$ python3 -q
>>> import numpy as np
>>> from numpy import linalg as LA
>>> np.set_printoptions(precision=3, suppress=True, linewidth=200, sign=" ")
>>> F = np.load("dump.npy")
>>> F
array([[ 6.,  0.,  0.,  5.,  5.,  5.,  5.],
       [ 0.,  6.,  5.,  0.,  0.,  0.,  0.],
       [ 0.,  5.,  6.,  0.,  0.,  0.,  0.],
       [ 5.,  0.,  0.,  6.,  5.,  5.,  5.],
       [ 5.,  0.,  0.,  5.,  6.,  5.,  5.],
       [ 5.,  0.,  0.,  5.,  5.,  6.,  5.],
       [ 5.,  0.,  0.,  5.,  5.,  5.,  6.]])
>>> vec = np.ones(7)
>>> for _ in range(4):
...     vec = F @ vec
...     vec /= LA.norm(vec)
...     print(round(vec @ F @ vec, 3))
... 
24.998
25.81
25.966
25.994
>>> vec
array([ 0.447,  0.014,  0.014,  0.447,  0.447,  0.447,  0.447])
>>> arr = np.load("run5.npy")
>>> arr
array([[ 22.77 ,  52.304,  12.396,   8.6  ],
       [-15.236, -22.856,   3.403,  -7.575],
       [ -1.035,   6.405,   3.95 ,  -0.132],
       [-11.912,  -7.584,   3.078,  -3.691],
       [ 10.922,   8.616,   1.526,   3.856],
       [  1.451,   2.532,   1.046,  -0.255],
       [  7.198,  10.292,  -4.749,   5.543],
       [ 17.682,  26.643,   4.709,   8.94 ],
       [ -4.919, -10.413,  -5.071,  -4.672],
       [ -0.233, -10.983,  -3.451,  -3.133],
       [  4.581, -11.52 ,  12.084,   2.985],
       [ -8.874,  -0.794,   9.584,  -1.165],
       [  5.467,  10.109,  11.863,   0.03 ],
       [  9.936,  15.355,   4.403,   5.167],
       [ -0.611,  -5.528,   5.268,   5.057],
       [-11.833,   0.69 ,  14.742,   0.267],
       [  9.761,  18.238,   8.268,   3.706],
       [  9.581,  -0.679,  -4.705,   3.91 ],
       [-15.041, -21.964,   1.442, -10.419],
       [ -7.864, -10.521,  -4.753,   0.421],
       [ -9.36 ,   1.147,   8.239,  -3.335],
       [ 13.683,   1.705,   2.007,  -1.46 ]])
>>> W2 = arr[[5, 19]].astype(float)
>>> for _ in range(4):
...     idx = LA.norm(arr[:, None] - W2, axis=-1).argmin(axis=1)
...     W2 = np.array([arr[idx == j].mean(axis=0) for j in range(2)])
... 
>>> idx
array([ 0,  1,  0,  1,  0,  0,  0,  0,  1,  1,  1,  1,  0,  0,  1,  1,  0,  0,  1,  1,  1,  0])
>>> W2
array([[ 9.765, 13.775,  3.701,  3.446],
       [-7.391, -9.121,  4.051, -2.296]])
>>> u = np.array([2, 0, 2, 4, 4, 5, 1])
>>> other = F + np.outer(u, np.eye(7)[2])
>>> np.round(LA.det(other) / LA.det(F), 3), round(float(1 + LA.solve(F, u)[2]), 3)
(np.float64(2.091), 2.091)
>>> LA.matrix_rank(LA.inv(other) - LA.inv(F), tol=1e-8)
np.int64(1)
>>> other
array([[ 6.,  0.,  2.,  5.,  5.,  5.,  5.],
       [ 0.,  6.,  5.,  0.,  0.,  0.,  0.],
       [ 0.,  5.,  8.,  0.,  0.,  0.,  0.],
       [ 5.,  0.,  4.,  6.,  5.,  5.,  5.],
       [ 5.,  0.,  4.,  5.,  6.,  5.,  5.],
       [ 5.,  0.,  5.,  5.,  5.,  6.,  5.],
       [ 5.,  0.,  1.,  5.,  5.,  5.,  6.]])
>>> u, v = arr[21], arr[3]
>>> round(float(u @ v), 3)
-164.356
>>> p = (u @ v) / (u @ u) * u
>>> round((v - p) @ u, 3)
np.float64(-0.0)
>>> LA.matrix_rank(np.outer(u, v))
np.int64(1)
>>> Ac = arr - arr.mean(axis=0)
>>> left, sigma, Vh = LA.svd(Ac, full_matrices=False)
>>> np.abs(Vh[0]).argmax()
np.int64(1)
>>> np.round((sigma ** 2).sum() ** 2 / (sigma ** 4).sum(), 3)
np.float64(1.404)
>>> Ac = (arr - arr.mean(axis=0)) / arr.std(axis=0)
>>> Ac.std(axis=0)
array([ 1.,  1.,  1.,  1.])
>>> np.argwhere(np.abs(Ac) > 2)
array([[  0,   0],
       [  0,   1],
       [ 18,   3]])
>>> c = LA.lstsq(np.delete(Ac, 2, axis=1), Ac[:, 2])[0]
>>> c
array([-0.655,  0.808,  0.093])
>>> round(1 - np.var(Ac[:, 2] - np.delete(Ac, 2, axis=1) @ c), 3)
np.float64(0.269)
>>> A = np.array([[-3, -1, -3, -1, -3, -1],
...     [-1, -2, -1, -2, -1, -2],
...     [2, -2, 2, -2, 2, -2],
...     [-3, -1, -3, -1, -3, -1],
...     [-1, -2, -1, -2, -1, -2],
...     [2, -2, 2, -2, 2, -2]])
>>> np.trace(A)
np.int64(-7)
>>> (A - A.T) / 2
array([[ 0. ,  0. , -2.5,  1. , -1. , -1.5],
       [ 0. ,  0. ,  0.5, -0.5,  0.5,  0. ],
       [ 2.5, -0.5,  0. ,  0.5,  1.5, -2. ],
       [-1. ,  0.5, -0.5,  0. , -0.5,  0.5],
       [ 1. , -0.5, -1.5,  0.5,  0. , -2. ],
       [ 1.5,  0. ,  2. , -0.5,  2. ,  0. ]])
>>> np.allclose(A @ A.T, A.T @ A)
False
